$ ipython --no-banner

In [1]: import numpy as np

In [2]: np.set_printoptions(precision=2, suppress=True, linewidth=200)

In [3]: M = np.load("test5.npy")

In [4]: M
Out[4]: 
array([[ 2,  0,  4,  2],
       [ 0,  5,  5,  4],
       [ 4,  5, 18,  6],
       [ 2,  4,  6,  6]])

In [5]: U, sv, Vt = np.linalg.svd(M)

In [6]: np.argmax(sv[:-1] / (sv[1:] + 1e-6)) + 1
Out[6]: np.int64(3)

In [7]: sv.round(2) + 0
Out[7]: array([23.48,  5.06,  2.46,  0.  ])

In [8]: A2 = U[:, :3] @ np.diag(sv[:3]) @ Vt[:3]

In [9]: A2.round(2) + 0
Out[9]: 
array([[ 2.,  0.,  4.,  2.],
       [ 0.,  5.,  5.,  4.],
       [ 4.,  5., 18.,  6.],
       [ 2.,  4.,  6.,  6.]])

In [10]: round(np.linalg.norm(M - A2) / np.linalg.norm(M), 2)
Out[10]: np.float64(0.0)

In [11]: round(np.linalg.norm(M - A2, 2), 2), round(sv[3], 2)
Out[11]: (np.float64(0.0), np.float64(0.0))

In [12]: np.linalg.matrix_rank(M, rtol=0.05)
Out[12]: np.int64(3)

In [13]: np.linalg.matrix_rank(A2)
Out[13]: np.int64(3)

In [14]: np.round(np.abs(M - A2).max(), 2)
Out[14]: np.float64(0.0)

In [15]: np.unique(M.round(6), axis=0).shape
Out[15]: (4, 4)

In [16]: np.round(M @ np.linalg.pinv(M) @ M, 2) + 0
Out[16]: 
array([[ 2.,  0.,  4.,  2.],
       [ 0.,  5.,  5.,  4.],
       [ 4.,  5., 18.,  6.],
       [ 2.,  4.,  6.,  6.]])

In [17]: np.linalg.norm(M, axis=1)
Out[17]: array([ 4.9 ,  8.12, 20.02,  9.59])

In [18]: M[1] @ M[0]
Out[18]: np.int64(28)

In [19]: np.linalg.norm(M, axis=1).argmax()
Out[19]: np.int64(2)

In [20]: np.linalg.norm(M, axis=0)
Out[20]: array([ 4.9 ,  8.12, 20.02,  9.59])

In [21]: round(float(np.linalg.norm(M, 1)), 2), round(float(np.linalg.norm(M, np.inf)), 2)
Out[21]: (33.0, 33.0)

In [22]: A = np.loadtxt("data.csv", delimiter=",")

In [23]: A
Out[23]: 
array([[ 1.5, -0.9, -0.9],
       [-0.4,  0.7,  0.9],
       [-2.3,  0.2, -0.3],
       [-0.6,  0.3, -1. ],
       [ 0.3,  0.2,  1.1],
       [ 0.1,  2.5,  1.2],
       [ 0.7,  0.8,  0.3],
       [-0.7, -1.5,  1.1],
       [-0.6,  1.8, -0.2],
       [-0.2, -1. ,  0.5],
       [-0.8,  0.5, -0.6]])

In [24]: Xc = A - A.mean(axis=0)

In [25]: U, sv, Vt = np.linalg.svd(Xc, full_matrices=False)

In [26]: sv
Out[26]: array([3.76, 3.07, 2.57])

In [27]: np.round(Xc.mean(axis=0), 2) + 0
Out[27]: array([0., 0., 0.])

In [28]: np.abs(U[:, 0]).argmax()
Out[28]: np.int64(5)

In [29]: def softmax(z):
    ...:     e = np.exp(z - z.max(axis=-1, keepdims=True))
    ...:     return e / e.sum(axis=-1, keepdims=True)
    ...: 

In [30]: softmax(A).sum(axis=1)
Out[30]: array([1., 1., 1., 1., 1., 1., 1., 1., 1., 1., 1.])

In [31]: softmax(A[6] + 3)
Out[31]: array([0.36, 0.4 , 0.24])

In [32]: S = A @ A.T / np.sqrt(3)

In [33]: softmax(S).round(6).argmax(axis=1)
Out[33]: array([0, 5, 2, 2, 5, 5, 5, 7, 5, 7, 2])

In [34]: softmax(S)[6] @ A
Out[34]: array([-0.02,  0.99,  0.44])

In [35]: Xc = A - A.mean(axis=0)

In [36]: vecs = np.linalg.svd(Xc)[2][:1]

In [37]: A2 = Xc - Xc @ vecs.T @ vecs

In [38]: round(float(np.linalg.norm(A2) / np.linalg.norm(Xc)), 2)
Out[38]: 0.73

In [39]: np.linalg.norm(A2, axis=1).round(6).argmax()
Out[39]: np.int64(2)

In [40]: mat = np.load("a.npy")

In [41]: mat
Out[41]: 
array([[-1.9, -7. ,  3. , -2. ],
       [ 0. ,  3.1, -8. ,  5. ],
       [ 4. , -1. ,  5.1, -5. ],
       [-2. , -7. ,  3. , -1.9]])

In [42]: Q = mat.astype(float).copy()

In [43]: for j in range(4):
    ...:     Q[:, j] -= Q[:, :j] @ (Q[:, :j].T @ Q[:, j])
    ...:     Q[:, j] /= np.linalg.norm(Q[:, j])
    ...: 

In [44]: np.round(Q.T @ Q, 2) + 0
Out[44]: 
array([[1., 0., 0., 0.],
       [0., 1., 0., 0.],
       [0., 0., 1., 0.],
       [0., 0., 0., 1.]])

In [45]: np.round(Q.T @ mat, 2) + 0
Out[45]: 
array([[ 4.86,  4.8 ,  1.79, -2.55],
       [ 0.  ,  9.25, -8.7 ,  6.49],
       [ 0.  ,  0.  ,  5.4 , -3.  ],
       [ 0.  ,  0.  ,  0.  ,  0.04]])

In [46]: np.round(np.linalg.eigvals(mat).sum().real, 2)
Out[46]: np.float64(4.4)

In [47]: np.kron(np.eye(2, dtype=int), mat)
Out[47]: 
array([[-1.9, -7. ,  3. , -2. , -0. , -0. ,  0. , -0. ],
       [ 0. ,  3.1, -8. ,  5. ,  0. ,  0. , -0. ,  0. ],
       [ 4. , -1. ,  5.1, -5. ,  0. , -0. ,  0. , -0. ],
       [-2. , -7. ,  3. , -1.9, -0. , -0. ,  0. , -0. ],
       [-0. , -0. ,  0. , -0. , -1.9, -7. ,  3. , -2. ],
       [ 0. ,  0. , -0. ,  0. ,  0. ,  3.1, -8. ,  5. ],
       [ 0. , -0. ,  0. , -0. ,  4. , -1. ,  5.1, -5. ],
       [-0. , -0. ,  0. , -0. , -2. , -7. ,  3. , -1.9]])

In [48]: np.round(np.linalg.det(mat[::-1]), 2)
Out[48]: np.float64(8.63)

In [49]: round(float(np.linalg.det(2 * mat)), 2), round(float(np.linalg.det(mat)), 2)
Out[49]: (138.15, 8.63)

In [50]: np.poly(mat)
Out[50]: array([  1.  ,  -4.4 ,  14.26, -87.72,   8.63])

In [51]: np.linalg.eigvals(mat)
Out[51]: array([ 4.99+0.j  , -0.35+4.14j, -0.35-4.14j,  0.1 +0.j  ])

In [52]: rng = np.random.default_rng(50059)

In [53]: t = rng.uniform(0, 2 * np.pi, 18)

In [54]: Q, _ = np.linalg.qr(np.array([[0.0, 1.1], [-0.1, -1.0], [-0.4, 1.7]]))

In [55]: W0 = 5 * np.c_[np.cos(t), np.sin(t)] @ Q.T

In [56]: W0
Out[56]: 
array([[ 3.05, -3.96, -0.08],
       [-2.06,  1.6 , -4.26],
       [ 3.08, -3.93,  0.26],
       [ 1.7 , -1.06,  4.58],
       [-3.02,  3.38, -2.12],
       [ 2.15, -3.5 , -2.84],
       [-3.02,  3.39, -2.1 ],
       [-0.18, -0.99, -4.9 ],
       [-0.24, -0.92, -4.91],
       [-1.31,  2.7 ,  4.  ],
       [ 2.39, -2.13,  3.84],
       [-2.38,  2.13, -3.85],
       [ 1.95, -1.44,  4.37],
       [ 1.34, -2.73, -3.97],
       [-2.01,  1.52, -4.32],
       [ 1.41, -0.63,  4.76],
       [ 1.58, -0.88,  4.66],
       [ 1.02, -0.09,  4.89]])

In [57]: x0 = np.array([-2, -3, 2])

In [58]: h = np.maximum(W0 @ x0, 0)

In [59]: h
Out[59]: array([5.65, 0.  , 6.14, 8.93, 0.  , 0.51, 0.  , 0.  , 0.  , 2.54, 9.3 , 0.  , 9.15, 0.  , 0.  , 8.6 , 8.81, 8.04])

In [60]: W0.T @ h
Out[60]: array([123.39, -97.88, 247.84])

In [61]: np.maximum(W0 @ x0, 0) - np.maximum(-W0 @ x0, 0)
Out[61]: array([ 5.65, -9.22,  6.14,  8.93, -8.34,  0.51, -8.32, -6.46, -6.58,  2.54,  9.3 , -9.3 ,  9.15, -2.43, -9.19,  8.6 ,  8.81,  8.04])
